In [1]: import numpy as np

In [2]: import numpy.linalg as la

In [3]: np.set_printoptions(precision=1, suppress=True, linewidth=140)

In [4]: def tidy(a):
   ...:     return np.round(a, 1) + 0
   ...: 

In [5]: feats = np.load("arr.npy")

In [6]: feats
Out[6]: 
array([[39.2, 19.2, 41.4],
       [39. , 19.7, 41.1],
       [39.7, 19.6, 40.7],
       [39.8, 19.5, 39.6],
       [40.1, 19.7, 38.4],
       [40. , 19. , 37.9],
       [40.3, 21.2, 39.3],
       [39.4, 19.4, 39.8],
       [39.9, 21.7, 40.8],
       [41. , 21.5, 38.7],
       [39.9, 20.7, 39.5],
       [41.6, 20.9, 41. ],
       [38.3, 19.6, 40.7],
       [40.3, 19.9, 39.3],
       [41.9, 17.8, 40.4]])

In [7]: x0 = np.array([2, 2, -1])

In [8]: rhs = feats @ x0

In [9]: tidy(la.pinv(feats) @ feats)
Out[9]: 
array([[1., 0., 0.],
       [0., 1., 0.],
       [0., 0., 1.]])

In [10]: tidy(la.lstsq(feats, rhs)[0])
Out[10]: array([ 2.,  2., -1.])

In [11]: tidy(la.solve(feats.T @ feats, feats.T @ rhs))
Out[11]: array([ 2.,  2., -1.])

In [12]: tidy(rhs)
Out[12]: array([75.4, 76.3, 77.9, 79. , 81.2, 80.1, 83.7, 77.8, 82.4, 86.3, 81.7, 84. , 75.1, 81.1, 79. ])

In [13]: rng = np.random.default_rng(4562)

In [14]: rhs = rhs + 0.3 * rng.normal(size=15)

In [15]: tidy(rhs)
Out[15]: array([75.4, 76.3, 78.2, 78.9, 81.1, 80.2, 83.5, 78. , 81.9, 86.4, 82. , 84.2, 75.9, 80.5, 79.1])

In [16]: c, *_ = la.lstsq(feats, rhs)

In [17]: [round(float(la.norm(la.solve(feats.T @ feats + lam * np.eye(3), feats.T @ rhs))), 2) for lam in (0, 1, 10, 100)]
Out[17]: [2.91, 2.79, 2.13, 1.39]

In [18]: tidy(la.norm(rhs - feats @ c))
Out[18]: np.float64(1.2)

In [19]: tidy(c)
Out[19]: array([ 2. ,  1.9, -0.9])

In [20]: data = np.load("test5.npy")

In [21]: data
Out[21]: 
array([[0, 1, 0, 0, 0],
       [1, 0, 1, 0, 0],
       [0, 1, 0, 1, 0],
       [0, 0, 1, 0, 0],
       [0, 0, 0, 0, 0]])

In [22]: A2 = np.array([[-1, -3], [0, -3], [3, -3], [2, 0], [2, -1]])

In [23]: np.einsum("ik,kj->ij", data, A2)
Out[23]: 
array([[ 0, -3],
       [ 2, -6],
       [ 2, -3],
       [ 3, -3],
       [ 0,  0]])

In [24]: np.einsum("ij,ij->", data, A2)
ValueError: operands could not be broadcast together with remapped shapes [original->remapped]: (5,5)->(5,5) (5,2)->(5,2) 


In [25]: np.einsum("ij,ij->i", data, data)
Out[25]: array([1, 2, 2, 1, 0])

In [26]: A2 @ data
ValueError: matmul: Input operand 1 has a mismatch in its core dimension 0, with gufunc signature (n?,k),(k,m?)->(n?,m?) (size 5 is different from 2)
